% python3 -q
>>> import numpy as np
>>> np.set_printoptions(precision=4, suppress=True, linewidth=120)
>>> A2 = np.array([[3, 1], [2, 2]])
>>> J = A2 + A2.T
>>> J
array([[6, 3],
       [3, 4]])
>>> J @ J
array([[45, 30],
       [30, 25]])
>>> round(np.abs(np.linalg.eigvals(J)).max(), 4)
np.float64(8.1623)
>>> np.sort(np.abs(np.linalg.eigvals(J)))
array([1.8377, 8.1623])
>>> data = np.cumsum(np.array([[2, 2, -2],
...     [-1, -1, -2],
...     [1, -2, -2],
...     [1, 2, 1],
...     [1, -2, -2],
...     [-2, 1, -2],
...     [-1, 0, 1],
...     [1, 1, 1],
...     [-2, -1, 0],
...     [2, -1, 2],
...     [1, -2, 2],
...     [0, 1, 2],
...     [1, 1, 1],
...     [2, 0, 1],
...     [0, 2, 1],
...     [1, -2, 0],
...     [0, -2, 2],
...     [0, 0, -1],
...     [2, -2, 2],
...     [1, -2, 2],
...     [0, 0, -1],
...     [0, 2, -2],
...     [-2, 0, 0]]), axis=0)
>>> print(data)
[[ 2  2 -2]
 [ 1  1 -4]
 [ 2 -1 -6]
 [ 3  1 -5]
 [ 4 -1 -7]
 [ 2  0 -9]
 [ 1  0 -8]
 [ 2  1 -7]
 [ 0  0 -7]
 [ 2 -1 -5]
 [ 3 -3 -3]
 [ 3 -2 -1]
 [ 4 -1  0]
 [ 6 -1  1]
 [ 6  1  2]
 [ 7 -1  2]
 [ 7 -3  4]
 [ 7 -3  3]
 [ 9 -5  5]
 [10 -7  7]
 [10 -7  6]
 [10 -5  4]
 [ 8 -5  4]]
>>> Ac = (data - data.mean(axis=0)) / data.std(axis=0)
>>> print(Ac.std(axis=0))
[1. 1. 1.]
>>> np.argwhere(np.abs(Ac) > 2)
array([[19,  1],
       [20,  1]])
>>> b = np.linalg.lstsq(np.delete(Ac, 0, axis=1), Ac[:, 0])[0]
>>> print(b)
[-0.3121  0.6835]
>>> mat = np.load("block14.npy")
>>> mat
array([[ 2.0691,  0.18  ,  0.8264],
       [ 2.1048, -0.1686,  0.8756],
       [ 1.7056, -0.2518,  0.5123],
       [ 1.9864, -0.1281,  0.5236],
       [ 2.4597, -0.0821,  0.3346],
       [ 1.9921, -0.0992,  1.1048],
       [ 1.8292, -0.3424,  1.367 ],
       [ 1.7218, -0.5011,  1.4415],
       [-2.4345,  3.2592,  1.741 ],
       [-1.8124,  2.8259,  2.32  ],
       [-1.2164,  2.5421,  2.8454],
       [-1.9841,  2.7527,  2.1288],
       [-2.1543,  3.2412,  1.7342],
       [-1.6504,  2.5528,  1.9627],
       [-1.7956,  2.9869,  1.7508],
       [-1.6962,  3.0126,  2.2587]])
>>> A2 = np.c_[mat[:, :2] @ np.array([[0, 1], [-1, 2]]), np.array([-7, 5, -8, -9, -6, -3, -1, -2, -1, 0, 4, 7, -1, -3, -3, -9])]
>>> A2
array([[-0.18  ,  2.4291, -7.    ],
       [ 0.1686,  1.7676,  5.    ],
       [ 0.2518,  1.202 , -8.    ],
       [ 0.1281,  1.7302, -9.    ],
       [ 0.0821,  2.2955, -6.    ],
       [ 0.0992,  1.7937, -3.    ],
       [ 0.3424,  1.1444, -1.    ],
       [ 0.5011,  0.7196, -2.    ],
       [-3.2592,  4.0839, -1.    ],
       [-2.8259,  3.8394,  0.    ],
       [-2.5421,  3.8678,  4.    ],
       [-2.7527,  3.5213,  7.    ],
       [-3.2412,  4.3281, -1.    ],
       [-2.5528,  3.4552, -3.    ],
       [-2.9869,  4.1782, -3.    ],
       [-3.0126,  4.329 , -9.    ]])
>>> np.linalg.norm(np.linalg.qr(mat)[0].T @ A2, axis=0) ** 2 / ((A2 ** 2).sum(axis=0) + 1e-12)
array([1.    , 1.    , 0.4242])
>>> np.round(np.linalg.norm(A2 - mat @ np.linalg.lstsq(mat, A2)[0], axis=0), 4) + 0
array([ 0.    ,  0.    , 15.8265])
>>> np.round(np.linalg.lstsq(mat, A2[:, 0])[0], 4) + 0
array([ 0., -1.,  0.])
>>> W0 = np.load("w.npy")
>>> W0
array([[ 2,  0,  0],
       [ 2,  1,  1],
       [ 2,  0,  0],
       [ 0, -1, -1]])
>>> rk = np.linalg.matrix_rank(W0)
>>> print(rk)
2
>>> ns = np.linalg.svd(W0)[2][rk:].T
>>> [int(np.linalg.matrix_rank(np.delete(W0, i, axis=0))) for i in range(4)]
[2, 2, 2, 2]
>>> [int(np.linalg.matrix_rank(W0[:, :j + 1])) for j in range(3)]
[1, 2, 2]
>>> np.allclose(W0 @ ns, 0)
True
>>> np.linalg.norm(W0, axis=0)
array([3.4641, 1.4142, 1.4142])
>>> round(np.linalg.norm(W0) ** 2 / np.linalg.norm(W0, 2) ** 2, 4)
np.float64(1.2404)
>>> print(round(np.linalg.norm(W0, 2), 4))
3.5915
>>> print(round(float(np.linalg.norm(W0, "nuc")), 4))
5.3525
>>> Uu, sigma, Vh = np.linalg.svd(W0)
>>> print(np.argmax(sigma[:-1] / (sigma[1:] + 1e-6)) + 1)
2
>>> A2 = Uu[:, :2] @ np.diag(sigma[:2]) @ Vh[:2]
>>> A2.round(4) + 0
array([[ 2.,  0.,  0.],
       [ 2.,  1.,  1.],
       [ 2.,  0.,  0.],
       [ 0., -1., -1.]])
>>> np.linalg.matrix_rank(A2)
np.int64(2)
>>> np.round(np.linalg.norm(W0 - A2) / np.linalg.norm(W0), 4)
np.float64(0.0)
>>> K = np.loadtxt("data.csv", delimiter=",")
>>> K
array([[-20.4236,  11.9947,  10.9368],
       [-18.3843, -16.4048, -10.0808],
       [ 10.35  ,   7.2798,  -4.6297],
       [ -1.9262,  18.9753, -10.4493],
       [-37.8208, -21.6998, -15.1333],
       [ 32.9624, -32.7301,  -9.2688],
       [ 15.3992,  -6.215 ,  18.7167],
       [  9.3095,   3.9998,   8.448 ],
       [ -6.2902,  16.9073, -16.8223],
       [-16.4393,  -9.8181,  19.7894],
       [-21.9434,  -6.8008,  17.2791],
       [  1.9521,  -0.9393,   2.5224],
       [ 15.0366,   4.4953, -23.9758],
       [ 21.6513, -21.404 , -13.4487],
       [ 13.5571,  13.4682, -29.6438],
       [ 34.3866,  16.6353,  -1.1905],
       [  2.4939, -17.1959,  30.9888],
       [ 13.4357,   4.1463,  21.668 ],
       [  7.4562, -13.3015,  -4.7196]])
>>> q, r_ = np.linalg.qr(K)
>>> np.allclose(r_.T @ r_, K.T @ K)
True
>>> q @ r_
array([[-20.4236,  11.9947,  10.9368],
       [-18.3843, -16.4048, -10.0808],
       [ 10.35  ,   7.2798,  -4.6297],
       [ -1.9262,  18.9753, -10.4493],
       [-37.8208, -21.6998, -15.1333],
       [ 32.9624, -32.7301,  -9.2688],
       [ 15.3992,  -6.215 ,  18.7167],
       [  9.3095,   3.9998,   8.448 ],
       [ -6.2902,  16.9073, -16.8223],
       [-16.4393,  -9.8181,  19.7894],
       [-21.9434,  -6.8008,  17.2791],
       [  1.9521,  -0.9393,   2.5224],
       [ 15.0366,   4.4953, -23.9758],
       [ 21.6513, -21.404 , -13.4487],
       [ 13.5571,  13.4682, -29.6438],
       [ 34.3866,  16.6353,  -1.1905],
       [  2.4939, -17.1959,  30.9888],
       [ 13.4357,   4.1463,  21.668 ],
       [  7.4562, -13.3015,  -4.7196]])
>>> np.trace(q @ q.T)
np.float64(3.0)
>>> q.shape, r_.shape
((19, 3), (3, 3))
>>> np.round(q.T @ q, 4) + 0
array([[1., 0., 0.],
       [0., 1., 0.],
       [0., 0., 1.]])
>>> r_
array([[82.494 ,  3.075 , -9.5422],
       [ 0.    , 65.3378, -8.7957],
       [ 0.    ,  0.    , 70.6226]])
>>> basis = data[[12, 6]].astype(float)
>>> for _ in range(5):
...     lab = np.linalg.norm(data[:, None] - basis, axis=-1).argmin(axis=1)
...     basis = np.array([data[lab == j].mean(axis=0) for j in range(2)])
... 
>>> lab
array([1, 1, 1, 1, 1, 1, 1, 1, 1, 1, 1, 1, 0, 0, 0, 0, 0, 0, 0, 0, 0, 0, 0])
>>> print(np.abs(basis[1] - basis[0]).argmax())
2
>>> basis
array([[ 7.6364, -3.3636,  3.4545],
       [ 2.0833, -0.25  , -5.3333]])
>>> u, g = mat[13], mat[2]
>>> round(float(u @ u), 4)
13.0928
>>> np.round(u @ g, 4)
np.float64(-2.4522)
>>> p = (u @ g) / (u @ u) * u
>>> print(p)
[ 0.3091 -0.4781 -0.3676]
>>> g - p
array([1.3965, 0.2263, 0.8799])
>>> print(round((g - p) @ u, 4))
-0.0
>>> round(np.linalg.norm(u + g) ** 2 + np.linalg.norm(u - g) ** 2, 4)
np.float64(32.6555)
>>> u = np.array([-2, -2, 2])
>>> g = np.array([0, -3, -2, -2])
>>> m1 = np.outer(u, g)
>>> m1
array([[ 0,  6,  4,  4],
       [ 0,  6,  4,  4],
       [ 0, -6, -4, -4]])
>>> Uu, sigma, Vh = np.linalg.svd(m1)
>>> evecs = Vh[:(sigma > 1e-8).sum()]
>>> rng = np.random.default_rng(73)
>>> x = m1[1] + 5 * m1[0] + rng.integers(2) * np.eye(4)[2]
>>> print(x)
[ 0. 36. 25. 24.]
>>> evecs.T @ evecs
array([[0.    , 0.    , 0.    , 0.    ],
       [0.    , 0.5294, 0.3529, 0.3529],
       [0.    , 0.3529, 0.2353, 0.2353],
       [0.    , 0.3529, 0.2353, 0.2353]])
>>> np.round(np.linalg.norm(x - evecs.T @ evecs @ x), 4)
np.float64(0.8745)
>>> np.diag(evecs.T @ evecs)
array([0.    , 0.5294, 0.2353, 0.2353])
>>> np.linalg.matrix_rank(np.vstack([m1, x]))
np.int64(2)
>>> np.argsort(-np.linalg.norm(m1, axis=0).round(6), kind="stable")[:3]
array([1, 2, 3])
>>> np.linalg.matrix_rank(m1, rtol=0.1)
np.int64(1)
>>> [round(float(x), 4) for x in np.linalg.svd(m1, compute_uv=False)[:3]]
[14.2829, 0.0, 0.0]
>>> rk = np.linalg.matrix_rank(m1)
>>> print(rk)
1
>>> ns = np.linalg.svd(m1)[2][rk:].T
>>> ns.shape
(4, 3)
>>> print(np.allclose(m1 @ ns, 0))
True
>>> np.round(m1 @ ns, 4) + 0
array([[0., 0., 0.],
       [0., 0., 0.],
       [0., 0., 0.]])
>>> np.round(ns @ ns.T, 4) + 0
array([[ 1.    ,  0.    ,  0.    ,  0.    ],
       [ 0.    ,  0.4706, -0.3529, -0.3529],
       [ 0.    , -0.3529,  0.7647, -0.2353],
       [ 0.    , -0.3529, -0.2353,  0.7647]])
>>> [int(np.linalg.matrix_rank(m1[:i])) for i in range(1, len(m1) + 1)]
[1, 1, 1]
>>> [int(np.linalg.matrix_rank(m1[:, :j + 1])) for j in range(4)]
[0, 1, 1, 1]
>>> A2 = np.array([[3, 1], [3, -2], [-1, 3], [1, 2]])
>>> np.linalg.matrix_rank(np.vstack([m1, A2.T]))
np.int64(3)
>>> print(m1 @ A2)
[[ 18   8]
 [ 18   8]
 [-18  -8]]
>>> np.einsum("ik,kj->ij", m1, A2)
array([[ 18,   8],
       [ 18,   8],
       [-18,  -8]])
>>> np.einsum("ij->j", m1)
array([0, 6, 4, 4])
>>> arr = np.loadtxt("sample1.csv", delimiter=",")
>>> arr
array([[-2., -1., -1., -2.],
       [-2., -2., -1.,  1.],
       [-2., -2.,  0.,  0.],
       [ 1., -1.,  2., -2.]])
>>> np.count_nonzero(arr)
np.int64(14)
>>> round(float(np.linalg.norm(arr)), 4)
6.1644
>>> arr.mean(axis=0)
array([-1.25, -1.5 ,  0.  , -0.75])
>>> arr[4]
Traceback (most recent call last):
  File "<python-input-97>", line 1, in <module>
    arr[4]
    ~~~^^^
IndexError: index 4 is out of bounds for axis 0 with size 4
>>> np.linalg.svd(arr, compute_uv=False)
array([4.7275, 3.3928, 2.    , 0.3741])
>>> arr.sum(axis=1)
array([-6., -4., -4.,  0.])
>>> arr.sum(axis=0)
array([-5., -6.,  0., -3.])
>>> np.unravel_index(np.abs(arr).argmax(), arr.shape)
(np.int64(0), np.int64(0))
>>> np.diff(arr, axis=0)
array([[ 0., -1.,  0.,  3.],
       [ 0.,  0.,  1., -1.],
       [ 3.,  1.,  2., -2.]])
>>> arr.shape
(4, 4)
